>>> import numpy as np
>>> np.set_printoptions(precision=1, suppress=True, linewidth=140)
>>> def tidy(a):
...     return np.round(a, 1) + 0
... 
>>> data = np.array([[0, 0, 0, 0, 0, 5, 0], [5, 0, 0, 0, 0, 0, 7], [0, 0, 3, 0, 0, 0, 0]])
>>> r0 = np.array([5, 2, 2])
>>> print(np.array([np.convolve(row, r0, "same") for row in data]))
[[ 0  0  0  0 25 10 10]
 [10 10  0  0  0 35 14]
 [ 0 15  6  6  0  0  0]]
>>> print(np.polyval(r0, data[0]))
[  2   2   2   2   2 137   2]
>>> print(np.correlate(data[0], data[1], "full"))
[ 0  0  0  0  0 35  0  0  0  0  0 25  0]
>>> r0, g = data[1], data[0]
>>> print(r0 @ r0)
74
>>> pr = (r0 @ g) / (r0 @ r0) * r0
>>> print((g - pr) @ r0)
0.0
>>> W = np.array([[-7, -4, -9],
...     [0, -2, -8],
...     [2, 6, -2],
...     [-3, -3, -3],
...     [-4, 1, 2],
...     [-8, -5, -3],
...     [8, 1, 5]])
>>> c = np.array([2, 0, 0])
>>> hid = np.maximum(data @ W + c, 0)
>>> print(tidy((hid > 0).mean(axis=0)))
[0.7 0.3 0. ]
>>> basis = np.array([[0, 0, 2], [2, 1, 0], [2, 0, 0]])
>>> print(hid @ basis)
[[ 0  0  0]
 [ 0  0 46]
 [36 18 16]]
>>> print((hid @ basis).round(6).argmax(axis=1))
[0 2 0]
>>> B = data / np.sqrt((data ** 2).mean(axis=1, keepdims=True))
>>> print(tidy(data - data.mean(axis=1, keepdims=True)))
[[-0.7 -0.7 -0.7 -0.7 -0.7  4.3 -0.7]
 [ 3.3 -1.7 -1.7 -1.7 -1.7 -1.7  5.3]
 [-0.4 -0.4  2.6 -0.4 -0.4 -0.4 -0.4]]
>>> print(tidy(np.linalg.norm(B, axis=1)))
[2.6 2.6 2.6]
>>> print(tidy(B[1]))
[1.5 0.  0.  0.  0.  0.  2.2]
>>> mat = np.load("arr.npy")
>>> print(mat)
[[12. -6.  6.]
 [-6.  7. -4.]
 [ 6. -4.  7.]]
>>> vec = np.array([1, -1, 2])
>>> y = mat @ vec
>>> print(y)
[ 30. -21.  24.]
>>> print(tidy(np.linalg.solve(mat, mat[:, 2])))
[0. 0. 1.]
>>> print(tidy(np.linalg.solve(mat.T, mat[2])))
[0. 0. 1.]
>>> F = np.loadtxt("out14.csv", delimiter=",")
>>> print(tidy(F))
[[-2.9 -1.7  0.  -2.5  1.5  8.9]
 [ 0.  -4.8 -6.7  5.2  0.3  2.3]
 [-1.5  3.7  6.3 -6.2  0.5  2.4]
 [ 2.2  3.9  3.6 -0.9 -1.3 -8. ]
 [ 2.8 -0.6 -3.1  4.9 -1.3 -7.5]
 [ 2.5  3.3  2.5  0.3 -1.4 -8.6]
 [-1.5  3.6  6.2 -6.2  0.5  2.5]
 [-2.9 -0.7  1.4 -3.7  1.5  8.6]
 [-1.4 -4.7 -5.3  2.8  1.   6.3]
 [-1.8 -4.4 -4.5  1.9  1.2  7.2]
 [ 1.8 -3.3 -6.   6.2 -0.6 -3.3]]
>>> print(np.argsort(-np.linalg.norm(F, axis=0).round(6), kind="stable")[:3])
[5 2 3]
>>> print(tidy(np.linalg.norm(F, 2) / np.linalg.norm(F)))
0.7
>>> print(np.linalg.matrix_rank(F, rtol=0.1))
2
>>> r = np.linalg.matrix_rank(F)
>>> print(r)
2
>>> ns = np.linalg.svd(F)[2][r:].T
>>> print(np.linalg.matrix_rank(F.T @ F), np.linalg.matrix_rank(F @ F.T))
2 2
>>> print([int(np.linalg.matrix_rank(np.delete(F, i, axis=0))) for i in range(11)])
[2, 2, 2, 2, 2, 2, 2, 2, 2, 2, 2]
>>> print(np.allclose(F @ ns, 0))
True
>>> U, s, Vh = np.linalg.svd(F)
>>> print(tidy(s))
[24.2 22.7  0.   0.   0.   0. ]
>>> print(np.argmax(s[:-1] / (s[1:] + 1e-6)) + 1)
2
>>> B = U[:, :2] @ np.diag(s[:2]) @ Vh[:2]
>>> print(np.linalg.matrix_rank(F, rtol=0.05))
2
>>> print(np.linalg.matrix_rank(B))
2
>>> print(tidy(B))
[[-2.9 -1.7  0.  -2.5  1.5  8.9]
 [ 0.  -4.8 -6.7  5.2  0.3  2.3]
 [-1.5  3.7  6.3 -6.2  0.5  2.4]
 [ 2.2  3.9  3.6 -0.9 -1.3 -8. ]
 [ 2.8 -0.6 -3.1  4.9 -1.3 -7.5]
 [ 2.5  3.3  2.5  0.3 -1.4 -8.6]
 [-1.5  3.6  6.2 -6.2  0.5  2.5]
 [-2.9 -0.7  1.4 -3.7  1.5  8.6]
 [-1.4 -4.7 -5.3  2.8  1.   6.3]
 [-1.8 -4.4 -4.5  1.9  1.2  7.2]
 [ 1.8 -3.3 -6.   6.2 -0.6 -3.3]]
>>> print(tidy(F @ np.linalg.pinv(F) @ F))
[[-2.9 -1.7  0.  -2.5  1.5  8.9]
 [ 0.  -4.8 -6.7  5.2  0.3  2.3]
 [-1.5  3.7  6.3 -6.2  0.5  2.4]
 [ 2.2  3.9  3.6 -0.9 -1.3 -8. ]
 [ 2.8 -0.6 -3.1  4.9 -1.3 -7.5]
 [ 2.5  3.3  2.5  0.3 -1.4 -8.6]
 [-1.5  3.6  6.2 -6.2  0.5  2.5]
 [-2.9 -0.7  1.4 -3.7  1.5  8.6]
 [-1.4 -4.7 -5.3  2.8  1.   6.3]
 [-1.8 -4.4 -4.5  1.9  1.2  7.2]
 [ 1.8 -3.3 -6.   6.2 -0.6 -3.3]]
>>> print(tidy(np.trace(np.linalg.pinv(F) @ F)))
2.0
>>> print(np.linalg.lstsq(F[:-1].T, F[-1])[2])
2
>>> print(np.allclose(F[:-1].T @ np.linalg.lstsq(F[:-1].T, F[-1])[0], F[-1]))
True
>>> U, s, Vh = np.linalg.svd(F)
>>> evecs = Vh[:(s > 1e-8).sum()]
>>> rng = np.random.default_rng(1628)
>>> vec = F[0] + 4 * F[9] + rng.integers(2) * np.eye(6)[5]
>>> print(tidy(vec))
[-10.1 -19.1 -18.2   5.2   6.3  37.8]
>>> print(tidy(np.linalg.norm(vec - evecs.T @ evecs @ vec)))
0.0
>>> print(tidy(evecs.T @ evecs))
[[ 0.1  0.   0.   0.1  0.  -0.3]
 [ 0.   0.2  0.3 -0.2  0.  -0.2]
 [ 0.   0.3  0.5 -0.4  0.  -0.1]
 [ 0.1 -0.2 -0.4  0.4  0.  -0.2]
 [ 0.   0.   0.   0.   0.   0.1]
 [-0.3 -0.2 -0.1 -0.2  0.1  0.8]]
>>> A = np.load("w.npy")
>>> print(A)
[[ -4   5   1   0]
 [ -4   0   2  -5]
 [ -1  -3   4  -8]
 [  4   2   7  -5]
 [  4   2  10  -1]
 [ -1   0   8   1]
 [ -6  -5   6   6]
 [ -7 -10   4   2]
 [ -6 -15   2  -3]
 [-10 -14  -1   0]
 [ -6 -18  -4  -1]
 [ -2 -18  -7  -4]
 [ -4 -13  -6  -5]
 [ -1 -11 -11  -9]]
>>> C2 = np.cov(A, rowvar=False)
>>> print(tidy(A.std(axis=0)))
[3.8 7.7 6.  3.9]
>>> print(tidy(np.corrcoef(A.T)))
[[ 1.   0.5  0.3 -0.4]
 [ 0.5  1.   0.7  0.1]
 [ 0.3  0.7  1.   0.5]
 [-0.4  0.1  0.5  1. ]]
>>> print(np.median(A, axis=0))
[-4.  -7.5  2.  -2. ]
>>> print(tidy(np.corrcoef(A[:, 2], A[:, 1])[0, 1]))
0.7
>>> print(C2.shape)
(4, 4)
>>> dist = np.linalg.norm(A[:, None] - A[None], axis=-1)
>>> print(dist[8].round(6).argsort(kind="stable")[:4])
[ 8  9 10  7]
>>> print(tidy(dist[:5, :5]))
[[ 0.   7.1 12.1 11.6 12.4]
 [ 7.1  0.   5.6  9.6 12.2]
 [12.1  5.6  0.   8.2 11.6]
 [11.6  9.6  8.2  0.   5. ]
 [12.4 12.2 11.6  5.   0. ]]
>>> print(tidy(np.linalg.norm(A, axis=1)))
[ 6.5  6.7  9.5  9.7 11.   8.1 11.5 13.  16.6 17.2 19.4 19.8 15.7 18. ]
>>> print(tidy(dist[8]))
[20.3 15.3 14.1 20.4 21.4 17.4 14.   7.4  0.   5.9  7.  10.3  8.7 15.7]
>>> print(tidy(np.linalg.norm(A - A.mean(axis=0), axis=1)))
[12.2  7.6  7.9 13.2 14.6 10.6 10.3  7.1  8.6 10.3 12.5 13.8  9.7 14.5]
>>> print(dist.mean(axis=1).argmax())
13
>>> print((dist + 1e9 * np.eye(14)).round(6).argmin(axis=1))
[ 1  2  1  4  3  4  7  6  9  8 11 12 11 12]
>>> basis = A[[5, 6]].astype(float)
>>> for _ in range(4):
...     labels = np.linalg.norm(A[:, None] - basis, axis=-1).argmin(axis=1)
...     basis = np.array([A[labels == j].mean(axis=0) for j in range(2)])
... 
>>> print(labels)
[0 0 0 0 0 0 0 1 1 1 1 1 1 1]
>>> print(np.abs(basis[1] - basis[0]).argmax())
1
>>> print(np.bincount(labels))
[7 7]
>>> B = np.array([[1], [2], [3], [2]])
>>> basis = np.array([[2, 0]])
>>> M = B @ basis
>>> print(M)
[[2 0]
 [4 0]
 [6 0]
 [4 0]]
>>> B = np.array([[5, 4], [4, 4], [7, 8], [7, 6], [1, 3], [3, 5], [5, 1]])
>>> print(np.einsum("ij,ij->i", data, data))
[25 74  9]
>>> print(np.vstack([data, B.T]).shape)
(5, 7)
>>> U, s, Vh = np.linalg.svd(M)
>>> print(np.argmax(s[:-1] / (s[1:] + 1e-6)) + 1)
1
>>> B = U[:, :1] @ np.diag(s[:1]) @ Vh[:1]
>>> print(tidy(np.linalg.norm(M - B, 2)), s[1])
0.0 0.0
>>> print(tidy(np.linalg.norm(M - B) / np.linalg.norm(M)))
0.0
>>> feats = np.load("run8.npy")
>>> print(feats)
[[ 2  2 -2]
 [ 0  2  3]
 [ 0  0 -3]]
>>> print(np.kron(np.eye(2, dtype=int), feats))
[[ 2  2 -2  0  0  0]
 [ 0  2  3  0  0  0]
 [ 0  0 -3  0  0  0]
 [ 0  0  0  2  2 -2]
 [ 0  0  0  0  2  3]
 [ 0  0  0  0  0 -3]]
>>> print(tidy(np.linalg.eigvals(feats).sum().real))
1.0
>>> print(np.einsum("ij,ji->", feats, feats))
17
>>> def softmax(z):
...     e = np.exp(z - z.max(axis=-1, keepdims=True))
...     return e / e.sum(axis=-1, keepdims=True)
... 
>>> print(tidy(softmax(feats).sum(axis=1)))
[1. 1. 1.]
>>> print(tidy(softmax(feats[0] + 4)))
[0.5 0.5 0. ]
>>> scores = feats @ feats.T / np.sqrt(3)
>>> print(tidy(softmax(scores)))
[[1.  0.  0. ]
 [0.  1.  0. ]
 [0.2 0.  0.8]]
>>> J = np.load("dump.npy")
>>> print(J)
[[ 12  -4  -8 -10   0   8  -2]
 [ -4  13  -2   4   1  -6   3]
 [ -8  -2  10  10  -2  -8  -1]
 [-10   4  10  13  -2 -12   0]
 [  0   1  -2  -2   9   2   3]
 [  8  -6  -8 -12   2  12   0]
 [ -2   3  -1   0   3   0   2]]
>>> print(J @ J)
[[ 392 -178 -330 -442   42  400  -32]
 [-178  251   69  194   15 -212   58]
 [-330   69  337  402  -79 -352   -8]
 [-442  194  402  533  -84 -488   16]
 [  42   15  -79  -84  103   76   38]
 [ 400 -212 -352 -488   76  456  -20]
 [ -32   58   -8   16   38  -20   27]]
>>> print(np.allclose(J, J.T))
True
>>> print(np.trace(J))
71
>>> print(tidy(np.sort(np.abs(np.linalg.eigvals(J)))))
[ 0.   0.   0.   3.9  9.4 15.9 41.7]
>>> print(np.linalg.matrix_power(J, 2))
[[ 392 -178 -330 -442   42  400  -32]
 [-178  251   69  194   15 -212   58]
 [-330   69  337  402  -79 -352   -8]
 [-442  194  402  533  -84 -488   16]
 [  42   15  -79  -84  103   76   38]
 [ 400 -212 -352 -488   76  456  -20]
 [ -32   58   -8   16   38  -20   27]]
>>> print(tidy(np.linalg.det(J)))
0.0
>>> print(np.allclose(J @ J.T, J.T @ J))
True
>>> print((J + J.T) / 2)
[[ 12.  -4.  -8. -10.   0.   8.  -2.]
 [ -4.  13.  -2.   4.   1.  -6.   3.]
 [ -8.  -2.  10.  10.  -2.  -8.  -1.]
 [-10.   4.  10.  13.  -2. -12.   0.]
 [  0.   1.  -2.  -2.   9.   2.   3.]
 [  8.  -6.  -8. -12.   2.  12.   0.]
 [ -2.   3.  -1.   0.   3.   0.   2.]]
>>> U, s, Vh = np.linalg.svd(J)
>>> print(np.argmax(s[:-1] / (s[1:] + 1e-6)) + 1)
4
>>> print(tidy(s))
[41.7 15.9  9.4  3.9  0.   0.   0. ]
>>> B = U[:, :4] @ np.diag(s[:4]) @ Vh[:4]
>>> print(tidy(np.abs(J - B).max()))
0.0
>>> print(tidy(np.linalg.norm(J - B) / np.linalg.norm(J)))
0.0
>>> print(np.linalg.matrix_rank(B))
4
>>> r0 = np.array([-2, 3])
>>> print(np.polyval(r0, J[6]))
[ 7 -3  5  3 -3  3 -1]
>>> t3 = np.stack([J, -2 * J, J[::-1]])
>>> print((t3 @ J.T).shape)
(3, 7, 7)
>>> print(t3.sum(axis=0))
[[-14   7   7  10   3  -8   4]
 [ 12 -19  -6 -16   1  18  -3]
 [  8   3 -12 -12  11  10   4]
 [  0   0   0   0   0   0   0]
 [ -8  -3  12  12 -11 -10  -4]
 [-12  19   6  16  -1 -18   3]
 [ 14  -7  -7 -10  -3   8  -4]]
>>> print(tidy(np.linalg.norm(t3, axis=(1, 2))))
[45.8 91.6 45.8]
>>> print(tidy(J @ np.linalg.pinv(J) @ J))
[[ 12.  -4.  -8. -10.   0.   8.  -2.]
 [ -4.  13.  -2.   4.   1.  -6.   3.]
 [ -8.  -2.  10.  10.  -2.  -8.  -1.]
 [-10.   4.  10.  13.  -2. -12.   0.]
 [  0.   1.  -2.  -2.   9.   2.   3.]
 [  8.  -6.  -8. -12.   2.  12.   0.]
 [ -2.   3.  -1.   0.   3.   0.   2.]]
>>> print(np.abs(np.diag(np.linalg.qr(J)[1])) > 1e-9)
[ True  True  True False  True False False]
>>> print(np.unique(J.round(6), axis=0).shape)
(7, 7)
>>> E = np.array([[3.1, 2.0, -1.0, -1.0, -2.0, 3.0, -3.0],
...     [-1.0, -2.9, 3.0, 0.0, -1.0, 0.0, -2.0],
...     [2.0, 2.0, 3.1, 2.0, 3.0, 2.0, -1.0],
...     [-3.0, -1.0, 2.0, 2.1, -1.0, -2.0, 1.0],
...     [1.0, 1.0, 3.0, 2.0, 2.1, 3.0, -1.0],
...     [-2.0, 1.0, 3.0, 2.0, 2.0, 1.1, 3.0],
...     [3.0, 2.0, -1.0, -1.0, -2.0, 3.0, -2.9]])
>>> r0 = np.array([0, -2, -1, 3, 3, 0, -1])
>>> B = E + np.outer(r0, np.eye(7)[2])
>>> print(B)
[[ 3.1  2.  -1.  -1.  -2.   3.  -3. ]
 [-1.  -2.9  1.   0.  -1.   0.  -2. ]
 [ 2.   2.   2.1  2.   3.   2.  -1. ]
 [-3.  -1.   5.   2.1 -1.  -2.   1. ]
 [ 1.   1.   6.   2.   2.1  3.  -1. ]
 [-2.   1.   3.   2.   2.   1.1  3. ]
 [ 3.   2.  -2.  -1.  -2.   3.  -2.9]]
>>> print(np.linalg.matrix_rank(B - E))
1
>>> t = np.radians(120)
>>> Rm = np.eye(7)
>>> Rm[1, 1] = Rm[6, 6] = np.cos(t)
>>> Rm[1, 6], Rm[6, 1] = -np.sin(t), np.sin(t)
>>> print(tidy(Rm))
[[ 1.   0.   0.   0.   0.   0.   0. ]
 [ 0.  -0.5  0.   0.   0.   0.  -0.9]
 [ 0.   0.   1.   0.   0.   0.   0. ]
 [ 0.   0.   0.   1.   0.   0.   0. ]
 [ 0.   0.   0.   0.   1.   0.   0. ]
 [ 0.   0.   0.   0.   0.   1.   0. ]
 [ 0.   0.9  0.   0.   0.   0.  -0.5]]
>>> B = E @ Rm.T
>>> print(tidy(np.linalg.det(Rm)), np.trace(Rm))
1.0 4.0
>>> vec = np.array([1, -1, -2, -1, -1, 0, -2])
>>> print(tidy(np.linalg.inv(Rm)))
[[ 1.   0.   0.   0.   0.   0.   0. ]
 [ 0.  -0.5  0.   0.   0.   0.   0.9]
 [ 0.   0.   1.   0.   0.   0.   0. ]
 [ 0.   0.   0.   1.   0.   0.   0. ]
 [ 0.   0.   0.   0.   1.   0.   0. ]
 [ 0.   0.   0.   0.   0.   1.   0. ]
 [ 0.  -0.9  0.   0.   0.   0.  -0.5]]
>>> print(tidy(Rm.T @ (Rm @ vec)))
[ 1. -1. -2. -1. -1.  0. -2.]
>>> print(7 - np.linalg.matrix_rank(Rm - np.eye(7), tol=1e-8))
5
>>> print(tidy(np.sort(np.abs(np.degrees(np.angle(np.linalg.eigvals(Rm)))))))
[  0.   0.   0.   0.   0. 120. 120.]
>>> print(tidy(np.linalg.norm(vec)), tidy(np.linalg.norm(Rm @ vec)))
3.5 3.5
